$ python3 -q
>>> import numpy as np
>>> np.set_printoptions(precision=2, suppress=True, linewidth=120)
>>> tidy = lambda a: np.round(a, 2) + 0
>>> J = np.load("block6.npy")
>>> J
array([[-3,  0,  0,  0,  0,  0,  0,  0,  0,  0,  0],
       [ 2, -3,  0,  0,  0,  0,  0,  0,  0,  0,  0],
       [-3,  1,  0,  0,  0,  0,  0,  0,  0,  0,  0],
       [-2,  0,  3, -1,  0,  0,  0,  0,  0,  0,  0],
       [-3, -1, -1, -3,  3,  0,  0,  0,  0,  0,  0],
       [-3, -3,  3,  2,  0, -3,  0,  0,  0,  0,  0],
       [ 1, -1,  3, -3, -2, -1, -3,  0,  0,  0,  0],
       [ 3,  0, -3,  1, -2,  1,  0, -2,  0,  0,  0],
       [-2, -1, -3,  0,  3,  1, -1, -3, -2,  0,  0],
       [-3, -2, -1, -3, -2,  3, -3, -1, -3, -2,  0],
       [ 0,  1, -1, -3, -1,  3,  2,  1, -3, -1, -1]])
>>> # triangular
>>> J[11]
Traceback (most recent call last):
  File "<python-input-6>", line 1, in <module>
    J[11]
    ~^^^^
IndexError: index 11 is out of bounds for axis 0 with size 11
>>> np.abs(J).max()
np.int64(3)
>>> print(J.sum(axis=1))
[ -3  -1  -2   0  -5  -4  -6  -2  -8 -17  -3]
>>> np.unravel_index(np.abs(J).argmax(), J.shape)
(np.int64(0), np.int64(0))
>>> tidy(J.mean(axis=0))
array([-1.18, -0.82,  0.  , -0.91, -0.09,  0.36, -0.45, -0.45, -0.73, -0.27, -0.09])
>>> tidy(np.linalg.norm(J))
np.float64(17.64)
>>> J.sum(axis=0)
array([-13,  -9,   0, -10,  -1,   4,  -5,  -5,  -8,  -3,  -1])
>>> J - J[0]
array([[ 0,  0,  0,  0,  0,  0,  0,  0,  0,  0,  0],
       [ 5, -3,  0,  0,  0,  0,  0,  0,  0,  0,  0],
       [ 0,  1,  0,  0,  0,  0,  0,  0,  0,  0,  0],
       [ 1,  0,  3, -1,  0,  0,  0,  0,  0,  0,  0],
       [ 0, -1, -1, -3,  3,  0,  0,  0,  0,  0,  0],
       [ 0, -3,  3,  2,  0, -3,  0,  0,  0,  0,  0],
       [ 4, -1,  3, -3, -2, -1, -3,  0,  0,  0,  0],
       [ 6,  0, -3,  1, -2,  1,  0, -2,  0,  0,  0],
       [ 1, -1, -3,  0,  3,  1, -1, -3, -2,  0,  0],
       [ 0, -2, -1, -3, -2,  3, -3, -1, -3, -2,  0],
       [ 3,  1, -1, -3, -1,  3,  2,  1, -3, -1, -1]])
>>> U, sv, Vt = np.linalg.svd(J)
>>> vecs = Vt[:(sv > 1e-8).sum()]
>>> rng = np.random.default_rng(88)
>>> x0 = J[7] + -1 * J[6] + rng.integers(2) * np.eye(11)[9]
>>> x0
array([ 2.,  1., -6.,  4.,  0.,  2.,  3., -2.,  0.,  1.,  0.])
>>> tidy(np.linalg.norm(x0 - vecs.T @ vecs @ x0))
np.float64(0.26)
>>> rk = np.linalg.matrix_rank(J)
>>> rk
np.int64(10)
>>> N = np.linalg.svd(J)[2][rk:].T
>>> print(np.allclose(J @ N, 0))
True
>>> tidy(N @ N.T)
array([[ 0.  ,  0.  ,  0.  ,  0.  ,  0.  ,  0.  ,  0.  ,  0.  ,  0.  ,  0.  ,  0.  ],
       [ 0.  ,  0.  ,  0.  ,  0.  ,  0.  ,  0.  ,  0.  ,  0.  ,  0.  ,  0.  ,  0.  ],
       [ 0.  ,  0.  ,  0.  ,  0.  ,  0.  ,  0.  ,  0.  ,  0.  ,  0.01, -0.01, -0.02],
       [ 0.  ,  0.  ,  0.  ,  0.01,  0.01,  0.01, -0.01,  0.  ,  0.02, -0.02, -0.07],
       [ 0.  ,  0.  ,  0.  ,  0.01,  0.01,  0.01, -0.01,  0.  ,  0.02, -0.02, -0.07],
       [ 0.  ,  0.  ,  0.  ,  0.01,  0.01,  0.01, -0.01,  0.  ,  0.02, -0.02, -0.07],
       [ 0.  ,  0.  ,  0.  , -0.01, -0.01, -0.01,  0.02,  0.01, -0.03,  0.03,  0.12],
       [ 0.  ,  0.  ,  0.  ,  0.  ,  0.  ,  0.  ,  0.01,  0.  , -0.01,  0.01,  0.04],
       [ 0.  ,  0.  ,  0.01,  0.02,  0.02,  0.02, -0.03, -0.01,  0.06, -0.07, -0.23],
       [ 0.  ,  0.  , -0.01, -0.02, -0.02, -0.02,  0.03,  0.01, -0.07,  0.07,  0.24],
       [ 0.  ,  0.  , -0.02, -0.07, -0.07, -0.07,  0.12,  0.04, -0.23,  0.24,  0.83]])
>>> [int(np.linalg.matrix_rank(np.delete(J, i, axis=0))) for i in range(11)]
[10, 10, 10, 9, 9, 9, 9, 9, 9, 9, 9]
>>> print([int(np.linalg.matrix_rank(J[:i])) for i in range(1, len(J) + 1)])
[1, 2, 2, 3, 4, 5, 6, 7, 8, 9, 10]
>>> tidy(N[:, 0] / N[np.abs(N[:, 0]).round(6).argmax(), 0])
array([ 0.  ,  0.  , -0.03, -0.08, -0.09, -0.08,  0.14,  0.05, -0.28,  0.29,  1.  ])
>>> np.prod(np.diag(J)), tidy(np.linalg.det(J))
(np.int64(0), np.float64(0.0))
>>> E = np.load("dump.npy")
>>> E
array([[-0.7,  1.4, -0.2, -0.6,  0.3,  1.1,  1.3,  1. , -1.3, -0.8,  0. ,  0.2,  1.2],
       [-1.4, -0.2, -0.1,  0.2,  1.1, -0.5,  1.1, -1. ,  0.5,  1.1,  0.7, -0.1, -0.9],
       [ 0. , -1.2,  0.5,  1.8,  1. , -1.1,  0.8, -0.3, -0.4, -0.8, -0.2,  1.4, -0.1],
       [ 0.6, -0.2, -1.1, -0.1,  0.6,  0. , -0.2, -1.7,  0.9,  0.2,  0.4, -0.6, -0.8],
       [-0.1, -0.9, -0.9,  2.4, -0.4,  0.5, -1.1, -0.3, -0.6,  0.2, -0.5, -0.8, -0.9],
       [-1.3, -1.1,  0.3, -1.4,  0.3, -1.2, -1.3,  0.1, -2.4,  1.1,  1.9,  0.9, -0.4],
       [ 0.6,  0.2,  0.5, -0.3, -1.4, -1.1,  0.7, -1. , -1. ,  0.2,  1.1, -0.6,  0.1],
       [-0.7,  0.3, -0.3, -0.5, -0.4, -0.2,  1.2,  0.3,  1.1, -0.3,  0.9,  0.1,  1.8],
       [-1.1, -1.3,  1.5,  0.7, -0.7, -0.1, -0.7,  0.7, -1.4,  0.3,  0.2, -1.4, -0.9]])
>>> r0 = np.array([8, 7])
>>> tidy(np.cross(E[3, :3], E[1, :3]))
array([-0.2,  1.6, -0.4])
>>> tidy(np.convolve(E[3], r0))
array([  4.8,   2.6, -10.2,  -8.5,   4.1,   4.2,  -1.6, -15. ,  -4.7,   7.9,   4.6,  -2. , -10.6,  -5.6])
>>> Y = E / np.linalg.norm(E, axis=1, keepdims=True)
>>> gram = Y @ Y.T
>>> tidy(np.degrees(np.arccos(np.clip(gram[7, 6], -1, 1))))
np.float64(83.48)
>>> T = np.stack([E, 4 * E, E[::-1]])
>>> np.linalg.matrix_rank(T.reshape(3, -1))
np.int64(2)
>>> tidy(np.einsum("bij,cij->bc", T, T))
array([[  95.68,  382.72,    3.4 ],
       [ 382.72, 1530.88,   13.6 ],
       [   3.4 ,   13.6 ,   95.68]])
>>> (T @ E.T).shape
(3, 9, 9)
>>> x0 = np.array([2, 1, 0, 2, 2, 1, 0, 1, 2, 0, 1, 0, 0])
>>> h1 = np.maximum(E @ x0, 0)
>>> E * (h1 > 1e-9)[:, None]
array([[-0. ,  0. , -0. , -0. ,  0. ,  0. ,  0. ,  0. , -0. , -0. ,  0. ,  0. ,  0. ],
       [-0. , -0. , -0. ,  0. ,  0. , -0. ,  0. , -0. ,  0. ,  0. ,  0. , -0. , -0. ],
       [ 0. , -1.2,  0.5,  1.8,  1. , -1.1,  0.8, -0.3, -0.4, -0.8, -0.2,  1.4, -0.1],
       [ 0.6, -0.2, -1.1, -0.1,  0.6,  0. , -0.2, -1.7,  0.9,  0.2,  0.4, -0.6, -0.8],
       [-0.1, -0.9, -0.9,  2.4, -0.4,  0.5, -1.1, -0.3, -0.6,  0.2, -0.5, -0.8, -0.9],
       [-0. , -0. ,  0. , -0. ,  0. , -0. , -0. ,  0. , -0. ,  0. ,  0. ,  0. , -0. ],
       [ 0. ,  0. ,  0. , -0. , -0. , -0. ,  0. , -0. , -0. ,  0. ,  0. , -0. ,  0. ],
       [-0.7,  0.3, -0.3, -0.5, -0.4, -0.2,  1.2,  0.3,  1.1, -0.3,  0.9,  0.1,  1.8],
       [-0. , -0. ,  0. ,  0. , -0. , -0. , -0. ,  0. , -0. ,  0. ,  0. , -0. , -0. ]])
>>> tidy(np.tanh(E @ x0))
array([-0.8 , -0.2 ,  0.96,  0.99,  0.89, -1.  , -1.  ,  0.29, -1.  ])
>>> Y = np.array([[4, -3, 0],
...     [-1, -5, 1],
...     [3, -1, -3],
...     [-3, 0, 4],
...     [4, 3, 2],
...     [1, 4, -4],
...     [1, 1, -1],
...     [-1, -5, 4],
...     [1, 2, -3],
...     [4, 5, -5],
...     [-3, -4, 4],
...     [-3, 3, -4],
...     [-4, -3, 2]])
>>> print(np.linalg.matrix_rank(E @ Y))
3
>>> print(tidy(np.einsum("ij,ij->i", E, E)))
[10.65  8.49 10.68  6.92 11.2  19.73  8.02  8.01 11.98]
>>> np.linalg.matrix_rank(np.vstack([E, Y.T]))
np.int64(12)
>>> np.vstack([E, Y.T]).shape
(12, 13)
>>> m1 = np.load("case9.npy")
>>> m1
array([[ 0,  0,  1, -1,  1,  2, -1,  1,  1, -1,  1,  0, -3],
       [ 0,  0, -3, -1,  1, -1, -1,  2, -2,  1,  0, -1,  0],
       [-1,  3,  0,  1,  0,  3,  0,  1, -2,  0, -1,  2,  1],
       [ 1,  1, -1,  0,  1,  2,  0,  1, -2,  1, -1,  1,  1],
       [-1, -1,  0, -1,  0,  1,  3, -2,  0, -1, -1,  2,  0],
       [-2,  1, -3, -2, -1,  0,  2,  2,  0,  2, -2,  2, -3],
       [ 1,  1,  0,  0, -3, -2,  0, -1, -1,  0, -2, -1,  0],
       [-1, -2, -1, -1,  2, -2,  1,  0, -1, -2, -1, -2, -2],
       [-1,  2,  2,  2,  0,  0,  1,  1,  0, -1,  2, -3,  2],
       [ 1, -1,  0, -1,  1, -2,  0,  2,  1,  0,  0,  1, -1],
       [-1,  0,  1,  1,  1,  2,  2,  1, -2,  0,  0, -2,  0],
       [ 0,  1, -2, -1, -2, -2,  1,  2,  3, -1,  2,  0,  1],
       [ 3,  0, -1, -1,  0,  3,  0,  2, -2,  1,  0, -1,  0]])
>>> # skew, so no eigenvalue has a real part
>>> tidy(np.trace(np.linalg.pinv(m1) @ m1))
np.float64(12.0)
>>> np.abs(np.diag(np.linalg.qr(m1)[1])) > 1e-9
array([ True,  True,  True,  True,  True,  True,  True,  True,  True,  True,  True,  True, False])
>>> x0 = np.array([2, 1, 0, 3, 1, 2, 2, 1, 2, 1, 1, 3, 0])
>>> print(m1 @ (2 * x0))
[  6 -20  24  16   8   4 -24 -36   2   4   2   6  10]
>>> m1 @ np.ones(13)
array([  1.,  -5.,   7.,   5.,  -1.,  -4.,  -8., -12.,   7.,   1.,   3.,   2.,   4.])
>>> print(m1 @ np.eye(13)[2])
[ 1. -3.  0. -1.  0. -3.  0. -1.  2.  0.  1. -2. -1.]
>>> W2 = np.array([[2, 4, -5, -5, 9, 0, 5, -9, 0],
...     [1, 2, 1, -2, 3, -7, -5, 8, 2],
...     [-4, 5, 6, -4, 5, -8, 7, -1, -9],
...     [-9, -1, -2, 4, -5, -3, 3, -6, -8]])
>>> F = rng.normal(size=(35, 4)) @ W2 + np.array([-5, -5, -8, -7, 4, 2, -8, -1, 3])
>>> tidy(F)
array([[ -5.34,  -6.68,  -2.92,  -5.53,   0.15,   7.07,  -3.51,  -2.67,   0.08],
       [-13.66,  -3.44, -17.72,  -5.5 ,   5.14,  -5.11,  -7.21, -10.18,  -2.52],
       [  0.23, -16.47,  -8.75,   2.9 , -12.06,  21.83, -14.15,   0.88,  13.05],
       [ -4.57,  -1.86, -13.6 ,  -9.66,  10.04,  -8.94, -16.77,   6.15,   7.41],
       [-13.03,  -0.01,  -9.64,  -9.4 ,   9.01,  -9.23,  -3.08,  -6.41,  -6.6 ],
       [-14.38,  -8.45, -11.89,  -0.3 ,  -4.71,   1.85,  -6.98,  -7.36,  -3.41],
       [  4.86, -16.75,  -8.87,   2.17, -11.05,  18.45, -23.8 ,  12.62,  20.83],
       [-13.39,  -9.02, -15.32,   0.39,  -4.77,  -1.32, -14.15,  -1.84,   1.26],
       [-11.06,   3.73,   7.95, -13.84,  11.15, -18.36,  -2.91,  11.09, -10.59],
       [  1.95,  -1.63, -17.89, -13.03,  15.48,   7.29,  -4.57, -12.79,   9.25],
       [-14.12,   2.07,  -1.31, -11.8 ,  10.37,  -7.23,   7.53, -11.04, -14.38],
       [ -1.4 ,  -5.37, -21.46,  -8.19,   9.02,  12.58,  -3.71, -18.78,   7.99],
       [-16.88,  -3.4 ,   2.09,  -4.99,  -0.98,  -5.86,   1.35,  -2.69, -13.76],
       [-14.19, -10.06,  -5.53,   2.2 ,  -9.98,  -8.66, -21.58,  15.85,   1.19],
       [ -2.03, -12.34, -14.2 ,  -0.28,  -5.19,  12.86, -15.53,  -0.57,  12.  ],
       [  8.19,   2.48,   0.18, -19.07,  19.75,  -2.51,  -8.74,  10.7 ,  10.34],
       [-20.5 ,  -0.45,   4.06,  -6.78,   1.68, -12.7 ,   3.73,  -2.55, -19.05],
       [ -5.97, -10.09, -12.65,  -0.93,  -4.05,   2.97, -18.17,   5.12,   8.69],
       [ -3.26,  -0.39, -11.32, -12.58,  13.47,   1.23,  -1.85,  -9.63,   1.73],
       [  3.52,  -6.58,  -5.45,  -7.96,   4.17,   5.15, -15.71,  10.2 ,  12.96],
       [-11.65,  -5.51,  -6.42,  -4.49,   0.08,   1.22,  -2.6 ,  -6.49,  -5.01],
       [-21.87,  -4.36,   4.23,  -1.6 ,  -6.13, -16.94,  -8.4 ,  10.93, -14.5 ],
       [-11.54,  -0.09,  -4.9 , -10.13,   8.6 ,  -5.8 ,   0.84,  -6.97,  -8.08],
       [-10.18,   0.63,  -8.97, -11.64,  11.82,  -0.92,   5.68, -16.38,  -7.94],
       [ -2.38,  -1.44,  -3.89, -10.3 ,   8.48, -17.21, -25.32,  25.82,   9.94],
       [ -5.69, -14.54, -13.4 ,   3.52, -10.94,   9.54, -20.24,   5.04,  11.11],
       [ -8.91,   6.54,  -1.48, -17.62,  19.42, -16.23,   0.65,  -0.68,  -8.44],
       [ -3.82,  -7.85, -12.99,  -4.61,   1.37,   9.48,  -7.76,  -7.12,   5.97],
       [  4.43, -15.39, -14.69,   0.47,  -6.94,  23.38, -16.14,  -1.59,  18.65],
       [ -5.71,  -5.88,   4.95,  -5.76,  -1.36,  -2.03, -10.13,  13.09,   0.07],
       [ -0.67,  -8.59, -15.35,  -4.25,   1.47,   5.07, -18.75,   4.04,  13.71],
       [-17.25, -11.64, -22.91,   3.78,  -8.02,   9.  ,  -5.42, -20.75,  -2.72],
       [ -4.89, -10.67,  -0.09,  -1.55,  -6.97,  11.5 ,  -6.31,   1.63,   1.86],
       [ -2.7 ,  -8.64, -12.67,  -3.96,   0.26,   8.49, -11.74,  -2.24,   8.59],
       [ -2.38,  -1.15, -11.69, -11.14,  11.67,  -8.89, -16.89,   8.35,   8.62]])
>>> # null space of dimension 4
>>> r0, v = F[33], F[16]
>>> tidy(r0 @ v)
np.float64(-274.53)
>>> tidy(r0 @ r0)
np.float64(546.8)
>>> pr = (r0 @ v) / (r0 @ r0) * r0
>>> tidy(v - pr)
array([-21.86,  -4.79,  -2.3 ,  -8.77,   1.81,  -8.44,  -2.16,  -3.67, -14.74])
>>> tidy(np.linalg.norm(r0 + v) ** 2 + np.linalg.norm(r0 - v) ** 2)
np.float64(3154.56)
>>> print(tidy((v - pr) @ r0))
0.0
